>>> import numpy as np
>>> from numpy import linalg as LA
>>> np.set_printoptions(precision=2, suppress=True, linewidth=120)
>>> tidy = lambda a: np.round(a, 2) + 0
>>> u = np.array([0, 2, 1, 2, 0, 2, 2, 0, 0, 2, 2, 3])
>>> r1 = np.array([2, 1, 0, 0, 1, 1])
>>> E = u[:, None] + r1[None, :]
>>> print(E)
[[2 1 0 0 1 1]
 [4 3 2 2 3 3]
 [3 2 1 1 2 2]
 [4 3 2 2 3 3]
 [2 1 0 0 1 1]
 [4 3 2 2 3 3]
 [4 3 2 2 3 3]
 [2 1 0 0 1 1]
 [2 1 0 0 1 1]
 [4 3 2 2 3 3]
 [4 3 2 2 3 3]
 [5 4 3 3 4 4]]
>>> print(tidy(LA.svd(E, compute_uv=False)))
[21.03  2.42  0.    0.    0.    0.  ]
>>> print(tidy(E.mean(axis=0)))
[3.33 2.33 1.33 1.33 2.33 2.33]
>>> print(E.shape)
(12, 6)
>>> print(LA.matrix_rank(E))
2
>>> print(np.diff(E, axis=0))
[[ 2  2  2  2  2  2]
 [-1 -1 -1 -1 -1 -1]
 [ 1  1  1  1  1  1]
 [-2 -2 -2 -2 -2 -2]
 [ 2  2  2  2  2  2]
 [ 0  0  0  0  0  0]
 [-2 -2 -2 -2 -2 -2]
 [ 0  0  0  0  0  0]
 [ 2  2  2  2  2  2]
 [ 0  0  0  0  0  0]
 [ 1  1  1  1  1  1]]
>>> print(np.unravel_index(np.abs(E).argmax(), E.shape))
(np.int64(11), np.int64(0))
>>> print(np.count_nonzero(E))
64
>>> left, sig, Vh = LA.svd(E)
>>> V = Vh[:(sig > 1e-8).sum()]
>>> rng = np.random.default_rng(186)
>>> vec = E[2] + -2 * E[11] + rng.integers(2) * np.eye(6)[0]
>>> print(vec)
[-7. -6. -5. -5. -6. -6.]
>>> print(np.allclose(V.T @ V @ vec, vec))
True
>>> print(tidy(LA.norm(vec - V.T @ V @ vec)))
0.0
>>> print(LA.matrix_rank(np.vstack([E, vec])))
2
>>> d = LA.norm(E[:, None] - E[None], axis=-1)
>>> print(tidy(LA.norm(E - E.mean(axis=0), axis=1)))
[3.27 1.63 0.82 1.63 3.27 1.63 1.63 3.27 3.27 1.63 1.63 4.08]
>>> print(np.unravel_index(d.round(6).argmax(), d.shape))
(np.int64(0), np.int64(11))
>>> print(d.mean(axis=1).argmax())
11
>>> print((d + 1e9 * np.eye(12)).round(6).argmin(axis=1))
[4 3 0 1 0 1 1 0 0 1 1 1]
>>> print(d.shape)
(12, 12)
>>> print(d[2].round(6).argsort(kind="stable")[:4])
[2 0 1 3]
>>> print(np.abs(np.diag(LA.qr(E)[1])) > 1e-9)
[ True  True False False False False]
>>> print(LA.lstsq(E[:-1].T, E[-1])[2])
2
>>> F = np.array([[-1.0, -2.0, -2.0, -2.0, -2.0],
...     [-2.0, -1.0, -2.0, -2.0, -2.0],
...     [-2.0, -2.0, -1.0, -2.0, -2.0],
...     [-2.0, -2.0, -2.0, -1.0, -2.0],
...     [-2.0, -2.0, -2.0, -2.0, -1.0]])
>>> u, r1 = F[1], F[2]
>>> print(u @ r1)
16.0
>>> p = (u @ r1) / (u @ u) * u
>>> print(tidy((r1 - p) @ u))
0.0
>>> print(tidy(r1 - p))
[-0.12 -1.06  0.88 -0.12 -0.12]
>>> print(tidy(p))
[-1.88 -0.94 -1.88 -1.88 -1.88]
>>> print(tidy(LA.norm(u + r1) ** 2 + LA.norm(u - r1) ** 2))
68.0
>>> print(np.sort(np.abs(np.fft.fft(F[0]))), tidy(np.sort(LA.svd(F, compute_uv=False))))
[1. 1. 1. 1. 9.] [1. 1. 1. 1. 9.]
>>> print(F @ np.ones(5))
[-9. -9. -9. -9. -9.]
>>> print((F @ F)[0])
[17. 16. 16. 16. 16.]
>>> A2 = F[0, 0] * F[1:] - np.outer(F[1:, 0], F[0])
>>> print(A2)
[[ 0. -3. -2. -2. -2.]
 [ 0. -2. -3. -2. -2.]
 [ 0. -2. -2. -3. -2.]
 [ 0. -2. -2. -2. -3.]]
>>> print(LA.matrix_rank(A2), LA.matrix_rank(F))
4 5
>>> print(np.flatnonzero(~A2.round(6).any(axis=1)))
[]
>>> print(F[:, 0] / F[0, 0])
[1. 2. 2. 2. 2.]
>>> arr = np.tril(np.array([[-4, -5, 3, -2], [3, 5, -2, -5], [0, -1, 3, 4], [4, -2, 0, -3]]), -1) + np.eye(4, dtype=int)
>>> print(arr)
[[ 1  0  0  0]
 [ 3  1  0  0]
 [ 0 -1  1  0]
 [ 4 -2  0  1]]
>>> print(np.einsum("ii->", arr))
4
>>> print(tidy(LA.eigvals(arr).sum().real))
4.0
>>> left, sig, Vh = LA.svd(arr)
>>> print(np.argmax(sig[:-1] / (sig[1:] + 1e-6)) + 1)
3
>>> A2 = left[:, :3] @ np.diag(sig[:3]) @ Vh[:3]
>>> print(tidy(np.abs(arr - A2).max()))
0.08
>>> print(tidy(LA.norm(arr - A2) / LA.norm(arr)))
0.02
>>> print(LA.matrix_rank(arr, rtol=0.05))
3
>>> print(tidy(A2))
[[ 0.99  0.02  0.02  0.08]
 [ 3.    0.99 -0.01 -0.02]
 [ 0.   -1.    1.    0.  ]
 [ 4.   -2.    0.    0.99]]
>>> print(tidy(np.trace(LA.pinv(A2) @ A2)))
3.0
>>> print(np.abs(np.diag(LA.qr(A2)[1])) > 1e-9)
[ True  True  True False]
>>> print(tidy(A2 @ LA.pinv(A2) @ A2))
[[ 0.99  0.02  0.02  0.08]
 [ 3.    0.99 -0.01 -0.02]
 [ 0.   -1.    1.    0.  ]
 [ 4.   -2.    0.    0.99]]
>>> print(np.allclose(A2[:-1].T @ LA.lstsq(A2[:-1].T, A2[-1])[0], A2[-1]))
True
>>> print(LA.matrix_power(arr - np.diag(np.diag(arr)), 4))
[[0 0 0 0]
 [0 0 0 0]
 [0 0 0 0]
 [0 0 0 0]]
>>> print(tidy(np.sort(LA.eigvals(arr))))
[1. 1. 1. 1.]
>>> print(np.prod(np.diag(arr)), tidy(LA.det(arr)))
1 1.0
>>> print(LA.matrix_rank(arr - arr[0, 0] * np.eye(4)))
2
>>> A = np.load("dump.npy")
>>> print(A)
[[ 1  0  0  0]
 [ 1  1  0  0]
 [ 1  0  1  0]
 [ 1 -1 -1  1]]
>>> # triangular
>>> evals, V = LA.eig(A)
>>> print(tidy(np.sort(LA.eigvals(A @ A))))
[1. 1. 1. 1.]
>>> print(np.prod(np.diag(A)), tidy(LA.det(A)))
1 1.0
>>> print(LA.matrix_rank(A - A[0, 0] * np.eye(4)))
2
>>> print([int(LA.matrix_rank(LA.matrix_power(A, p))) for p in range(1, 5)])
[4, 4, 4, 4]
>>> print(A @ A)
[[ 1  0  0  0]
 [ 2  1  0  0]
 [ 2  0  1  0]
 [ 0 -2 -2  1]]
>>> A2 = np.array([[2, 1, 2], [0, 3, 0], [1, 0, 0], [1, 2, 3]])
>>> print(np.einsum("ik,kj->ji", A, A2))
[[2 2 3 2]
 [1 4 1 0]
 [2 2 2 5]]
>>> data = np.loadtxt("test19.csv", delimiter=",")
>>> print(data)
[[ 0. 11.  6. 13.  7. 12.  0.  6.  2.  0.]
 [ 6.  5.  0.  0.  1.  0.  9.  6. 20. 10.]
 [ 6.  8.  0.  0.  4.  2.  1.  0. 11.  2.]
 [ 1.  9.  0.  4.  5.  6.  0.  3.  8.  1.]
 [ 9.  8.  0.  0.  4.  0.  0.  0. 11.  1.]
 [ 0. 11.  6.  7.  7.  8.  0.  0.  2.  0.]
 [ 0. 12.  9. 10.  8. 10.  0.  0.  0.  0.]
 [ 0. 10.  3. 13.  6. 12.  0.  9.  5.  1.]
 [ 1.  6.  0.  1.  2.  4.  8.  9. 17.  9.]
 [ 7.  6.  0.  0.  2.  0.  6.  3. 17.  7.]
 [ 0. 13. 12. 10.  9. 10.  0.  0.  0.  0.]
 [ 0. 12.  9. 10.  8. 10.  0.  0.  0.  0.]
 [ 0. 14. 15. 10. 10. 10.  0.  0.  0.  0.]
 [ 0. 12.  9. 13.  8. 12.  0.  3.  0.  0.]
 [ 0. 12.  9. 13.  8. 12.  0.  3.  0.  0.]
 [ 0.  6.  0.  4.  2.  6.  9. 12. 17. 10.]
 [ 0. 14. 15. 13. 10. 12.  0.  0.  0.  0.]]
>>> t = np.radians(36)
>>> Rm = np.eye(5)
>>> Rm[2, 2] = Rm[1, 1] = np.cos(t)
>>> Rm[2, 1], Rm[1, 2] = -np.sin(t), np.sin(t)
>>> print(tidy(Rm))
[[ 1.    0.    0.    0.    0.  ]
 [ 0.    0.81  0.59  0.    0.  ]
 [ 0.   -0.59  0.81  0.    0.  ]
 [ 0.    0.    0.    1.    0.  ]
 [ 0.    0.    0.    0.    1.  ]]
>>> A2 = F @ Rm.T
>>> print(tidy(LA.det(Rm)), tidy(np.trace(Rm)))
1.0 4.62
>>> print(tidy(A2))
[[-1.   -2.79 -0.44 -2.   -2.  ]
 [-2.   -1.98 -1.03 -2.   -2.  ]
 [-2.   -2.21  0.37 -2.   -2.  ]
 [-2.   -2.79 -0.44 -1.   -2.  ]
 [-2.   -2.79 -0.44 -2.   -1.  ]]
>>> print(np.allclose(LA.norm(F, axis=1), LA.norm(A2, axis=1)))
True
>>> print(tidy(np.abs(A2 - F).max(axis=0)))
[0.   0.98 1.56 0.   0.  ]
>>> print(tidy(LA.svd(F, compute_uv=False)), tidy(LA.svd(A2, compute_uv=False)))
[9. 1. 1. 1. 1.] [9. 1. 1. 1. 1.]
>>> print(np.allclose(F @ F.T, A2 @ A2.T))
True
>>> left, sig, Vh = LA.svd(data, full_matrices=False)
>>> print((sig > 1e-8).sum())
10
>>> print(np.allclose(left * sig @ Vh, data))
True
>>> print(tidy(left.T @ left))
[[1. 0. 0. 0. 0. 0. 0. 0. 0. 0.]
 [0. 1. 0. 0. 0. 0. 0. 0. 0. 0.]
 [0. 0. 1. 0. 0. 0. 0. 0. 0. 0.]
 [0. 0. 0. 1. 0. 0. 0. 0. 0. 0.]
 [0. 0. 0. 0. 1. 0. 0. 0. 0. 0.]
 [0. 0. 0. 0. 0. 1. 0. 0. 0. 0.]
 [0. 0. 0. 0. 0. 0. 1. 0. 0. 0.]
 [0. 0. 0. 0. 0. 0. 0. 1. 0. 0.]
 [0. 0. 0. 0. 0. 0. 0. 0. 1. 0.]
 [0. 0. 0. 0. 0. 0. 0. 0. 0. 1.]]
>>> print(tidy(np.sqrt((sig ** 2).sum())), tidy(LA.norm(data)))
94.81 94.81
>>> print(left.shape, sig.shape, Vh.shape)
(17, 10) (10,) (10, 10)
>>> print(tidy(sig / sig[0]))
[1.   0.61 0.24 0.15 0.07 0.04 0.02 0.01 0.   0.  ]
>>> print(tidy(np.abs(Vh[0])))
[0.05 0.54 0.35 0.44 0.34 0.44 0.06 0.15 0.21 0.08]
>>> print(np.abs(left[:, 0]).round(6).argmax())
16
>>> print(tidy(sig))
[78.41 48.11 18.48 11.87  5.55  3.07  1.46  0.77  0.33  0.08]
>>> print(data.sum(axis=1))
[57. 57. 34. 37. 33. 41. 49. 59. 57. 48. 54. 49. 59. 57. 57. 66. 64.]
>>> print(np.count_nonzero(data))
109
>>> A2 = data + rng.integers(-2, 3, (17, 9)) @ rng.integers(-2, 3, (9, 10))
>>> print(A2)
[[ -2.  17.   2.  10.   5.  16.   6.  13.   0.  -9.]
 [  5.  -3.  -8.  -1.   0.   5.   4.   0.  28.  10.]
 [  9.  10.  -2.   4.   2.  -4.   7.  -3.  12.   7.]
 [  6.  14.   4.  18.   0.   3.   8.  14.   7.  -4.]
 [ 16.   4.   0.   1.  -1.   0.  -4.   0.  15.  -4.]
 [ -8.  11.   4.   3.   7.  13.   2.  -3.   7.  -1.]
 [  6.  10.   3.   9.   4.  11.   1. -13.   6.   2.]
 [  1.   5.   5.  12.   5.   7.  -3.  11.   7.  10.]
 [  8.   4.   6.   6.  -2.  -6.   7.  18.  15.  15.]
 [ 16.   7.   4.   3.   2.   7.   7.  10.  14.  12.]
 [ -7.  18.  17.  10.  15.   8.   1.   1.  -7.   0.]
 [ -1.  24.  11.  14.  15.  16.   8.  13. -13.  -7.]
 [  8.  10.  19.  14.  11.   0.  -2.   0.   0.  10.]
 [  1.   7.  11.  13.  12.   9.  -4.  -5.   2.  11.]
 [ -7.   6.   7.   9.  10.   8.  -6.   2.   5.  -5.]
 [ -1.   4.   2.   6.  -5.   7.   3.  16.  17.   0.]
 [-10.   7.  13.   9.   8.  11.  -7.  -4.   9.  -9.]]
>>> print(np.abs(A2 - data).sum(axis=1))
[45. 43. 34. 61. 30. 30. 42. 31. 52. 40. 34. 73. 43. 40. 42. 35. 55.]
>>> print(LA.matrix_rank(A2 - data, tol=1e-8))
9
>>> print(tidy(LA.svd(A2 - data, compute_uv=False)))
[43.69 36.05 25.09 21.78 15.77 10.32  9.32  7.51  4.39  0.  ]
>>> T = np.stack([data, -3 * data, data[::-1]])
>>> print(np.einsum("bij,cij->bc", T, T))
[[  8988. -26964.   6485.]
 [-26964.  80892. -19455.]
 [  6485. -19455.   8988.]]
>>> print(LA.matrix_rank(T))
[10 10 10]
>>> X = np.loadtxt("data.csv", delimiter=",")
>>> print(X)
[[-12.99  -2.02  14.01 -30.01 -19.03  -5.98 -10.02]
 [ 23.99  24.    -2.98  -2.97  12.01  21.02   0.  ]
 [-18.99  -2.02  -8.99  -6.99  -4.98   2.99   4.01]
 [-11.01 -21.99  29.02  -0.99 -21.02   8.96  11.96]
 [ 23.98   0.03  24.02   0.99  -2.     0.02  -5.03]
 [-23.01  -2.01  -1.99  -9.02 -10.99  26.    17.01]
 [-23.95 -12.03  -8.     3.01  -5.99   0.     9.02]
 [-30.98 -21.99 -20.    33.99   3.01  15.96  32.01]
 [-17.99  -3.96 -13.    -5.02  -2.   -13.03  -4.  ]
 [-20.   -24.01  10.02  25.   -10.03  34.    37.01]]
>>> vec = np.array([-3, 2, -1, 1, 1, -2, 2])
>>> a = np.maximum(X @ vec, 0)
>>> print(np.tanh(X @ vec))
[-1. -1.  1. -1. -1.  1.  1.  1.  1.  1.]
>>> print(np.flatnonzero(a > 1e-9))
[2 5 6 7 8 9]
>>> print(tidy(np.maximum(X @ (3 * vec), 0)))
[  0.     0.   155.97   0.     0.    87.03 212.55 414.18 210.27  68.85]
>>> print(tidy(a))
[  0.     0.    51.99   0.     0.    29.01  70.85 138.06  70.09  22.95]
>>> print(tidy(np.maximum(X @ vec, 0) - np.maximum(-X @ vec, 0)))
[ -36.2   -53.99   51.99  -55.98 -107.01   29.01   70.85  138.06   70.09   22.95]
>>> print(LA.cond(X) > 100)
True
>>> print([round(float(x), 2) for x in LA.svd(X, compute_uv=False)[:3]])
[102.2, 62.05, 58.33]
>>> u = np.array([4, 0])
>>> print(np.polyval(u, data[10]))
[ 0. 52. 48. 40. 36. 40.  0.  0.  0.  0.]
>>> print(np.cross(data[10, :3], data[9, :3]))
[-72.  84. -91.]
>>> print(np.convolve(data[10], u))
[ 0. 52. 48. 40. 36. 40.  0.  0.  0.  0.  0.]
>>> left, sig, Vh = LA.svd(X, full_matrices=False)
>>> print((sig > 1e-8).sum())
7
>>> print(left.shape, sig.shape, Vh.shape)
(10, 7) (7,) (7, 7)
>>> print(tidy(Vh @ Vh.T))
[[1. 0. 0. 0. 0. 0. 0.]
 [0. 1. 0. 0. 0. 0. 0.]
 [0. 0. 1. 0. 0. 0. 0.]
 [0. 0. 0. 1. 0. 0. 0.]
 [0. 0. 0. 0. 1. 0. 0.]
 [0. 0. 0. 0. 0. 1. 0.]
 [0. 0. 0. 0. 0. 0. 1.]]
>>> print(tidy(np.abs(Vh[0])))
[0.55 0.4  0.07 0.34 0.15 0.36 0.52]
>>> print(np.allclose(left * sig @ Vh, X))
True
>>> print(np.abs(left[:, 0]).round(6).argmax())
9
>>> m1 = np.load("layer7.npy")
>>> print(tidy(m1))
[[ 0.66  0.34 -0.09 -0.17 -0.15  0.02  0.12 -0.13 -0.05 -0.03  0.06  0.08]
 [ 0.34  0.31 -0.13 -0.07  0.16 -0.12 -0.07 -0.15 -0.01  0.07  0.04  0.  ]
 [-0.09 -0.13  0.64 -0.12 -0.18  0.1  -0.11 -0.36  0.03 -0.04 -0.01 -0.08]
 [-0.17 -0.07 -0.12  0.59  0.07 -0.05  0.22 -0.14 -0.18  0.01  0.29  0.  ]
 [-0.15  0.16 -0.18  0.07  0.66  0.08 -0.21 -0.14  0.12  0.21 -0.01  0.09]
 [ 0.02 -0.12  0.1  -0.05  0.08  0.69  0.22 -0.03  0.1   0.08 -0.06  0.33]
 [ 0.12 -0.07 -0.11  0.22 -0.21  0.22  0.48  0.03 -0.2   0.18 -0.07 -0.02]
 [-0.13 -0.15 -0.36 -0.14 -0.14 -0.03  0.03  0.55  0.07 -0.12 -0.13  0.05]
 [-0.05 -0.01  0.03 -0.18  0.12  0.1  -0.2   0.07  0.17 -0.11  0.01  0.14]
 [-0.03  0.07 -0.04  0.01  0.21  0.08  0.18 -0.12 -0.11  0.44 -0.3  -0.19]
 [ 0.06  0.04 -0.01  0.29 -0.01 -0.06 -0.07 -0.13  0.01 -0.3   0.44  0.19]
 [ 0.08  0.   -0.08  0.    0.09  0.33 -0.02  0.05  0.14 -0.19  0.19  0.36]]
>>> print(LA.lstsq(m1[:-1].T, m1[-1])[2])
6
>>> W1 = np.array([[3, 2, 2, 3],
...     [3, 2, 1, 0],
...     [1, 0, 0, 1],
...     [0, 1, 2, 2],
...     [1, 0, 3, 1],
...     [1, 3, 2, 3],
...     [0, 3, 3, 3],
...     [0, 1, 1, 2],
...     [0, 1, 0, 0],
...     [3, 0, 2, 0],
...     [1, 2, 1, 0],
...     [3, 2, 3, 0]])
>>> b = np.array([0, 8, 3, 4])
>>> hid = np.maximum(m1 @ W1 + b, 0)
>>> print((hid > 0).mean(axis=0))
[0.75 1.   1.   1.  ]
>>> print((hid > 0).astype(int))
[[1 1 1 1]
 [1 1 1 1]
 [0 1 1 1]
 [0 1 1 1]
 [1 1 1 1]
 [1 1 1 1]
 [1 1 1 1]
 [0 1 1 1]
 [1 1 1 1]
 [1 1 1 1]
 [1 1 1 1]
 [1 1 1 1]]
>>> C = np.array([[2, 4, 6], [5, 1, 2], [1, 9, 8], [3, 6, 7]])
>>> print(W1 @ C)
[[27 50 59]
 [17 23 30]
 [ 5 10 13]
 [13 31 32]
 [ 8 37 37]
 [28 43 49]
 [27 48 51]
 [12 22 24]
 [ 5  1  2]
 [ 8 30 34]
 [13 15 18]
 [19 41 46]]
>>> print((hid @ C).round(6).argmax(axis=1))
[2 2 0 2 2 2 2 2 2 2 2 2]
>>> evals, V = LA.eigh(m1)
>>> vec = np.array([5, 1, 1, 2, 1, 5, 2, 2, 0, 5, 4, 5])
>>> print(tidy(V * np.abs(evals) @ V.T))
[[ 0.66  0.34 -0.09 -0.17 -0.15  0.02  0.12 -0.13 -0.05 -0.03  0.06  0.08]
 [ 0.34  0.31 -0.13 -0.07  0.16 -0.12 -0.07 -0.15 -0.01  0.07  0.04  0.  ]
 [-0.09 -0.13  0.64 -0.12 -0.18  0.1  -0.11 -0.36  0.03 -0.04 -0.01 -0.08]
 [-0.17 -0.07 -0.12  0.59  0.07 -0.05  0.22 -0.14 -0.18  0.01  0.29  0.  ]
 [-0.15  0.16 -0.18  0.07  0.66  0.08 -0.21 -0.14  0.12  0.21 -0.01  0.09]
 [ 0.02 -0.12  0.1  -0.05  0.08  0.69  0.22 -0.03  0.1   0.08 -0.06  0.33]
 [ 0.12 -0.07 -0.11  0.22 -0.21  0.22  0.48  0.03 -0.2   0.18 -0.07 -0.02]
 [-0.13 -0.15 -0.36 -0.14 -0.14 -0.03  0.03  0.55  0.07 -0.12 -0.13  0.05]
 [-0.05 -0.01  0.03 -0.18  0.12  0.1  -0.2   0.07  0.17 -0.11  0.01  0.14]
 [-0.03  0.07 -0.04  0.01  0.21  0.08  0.18 -0.12 -0.11  0.44 -0.3  -0.19]
 [ 0.06  0.04 -0.01  0.29 -0.01 -0.06 -0.07 -0.13  0.01 -0.3   0.44  0.19]
 [ 0.08  0.   -0.08  0.    0.09  0.33 -0.02  0.05  0.14 -0.19  0.19  0.36]]
>>> print(tidy(vec @ m1 @ vec / (vec @ vec)), tidy(evals[0]), tidy(evals[-1]))
0.63 0.0 1.0
>>> print(tidy(LA.eigvalsh(m1[1:, 1:])))
[0.   0.   0.   0.   0.   0.34 1.   1.   1.   1.   1.  ]
>>> print(tidy(V * np.maximum(evals, 0) @ V.T))
[[ 0.66  0.34 -0.09 -0.17 -0.15  0.02  0.12 -0.13 -0.05 -0.03  0.06  0.08]
 [ 0.34  0.31 -0.13 -0.07  0.16 -0.12 -0.07 -0.15 -0.01  0.07  0.04  0.  ]
 [-0.09 -0.13  0.64 -0.12 -0.18  0.1  -0.11 -0.36  0.03 -0.04 -0.01 -0.08]
 [-0.17 -0.07 -0.12  0.59  0.07 -0.05  0.22 -0.14 -0.18  0.01  0.29  0.  ]
 [-0.15  0.16 -0.18  0.07  0.66  0.08 -0.21 -0.14  0.12  0.21 -0.01  0.09]
 [ 0.02 -0.12  0.1  -0.05  0.08  0.69  0.22 -0.03  0.1   0.08 -0.06  0.33]
 [ 0.12 -0.07 -0.11  0.22 -0.21  0.22  0.48  0.03 -0.2   0.18 -0.07 -0.02]
 [-0.13 -0.15 -0.36 -0.14 -0.14 -0.03  0.03  0.55  0.07 -0.12 -0.13  0.05]
 [-0.05 -0.01  0.03 -0.18  0.12  0.1  -0.2   0.07  0.17 -0.11  0.01  0.14]
 [-0.03  0.07 -0.04  0.01  0.21  0.08  0.18 -0.12 -0.11  0.44 -0.3  -0.19]
 [ 0.06  0.04 -0.01  0.29 -0.01 -0.06 -0.07 -0.13  0.01 -0.3   0.44  0.19]
 [ 0.08  0.   -0.08  0.    0.09  0.33 -0.02  0.05  0.14 -0.19  0.19  0.36]]
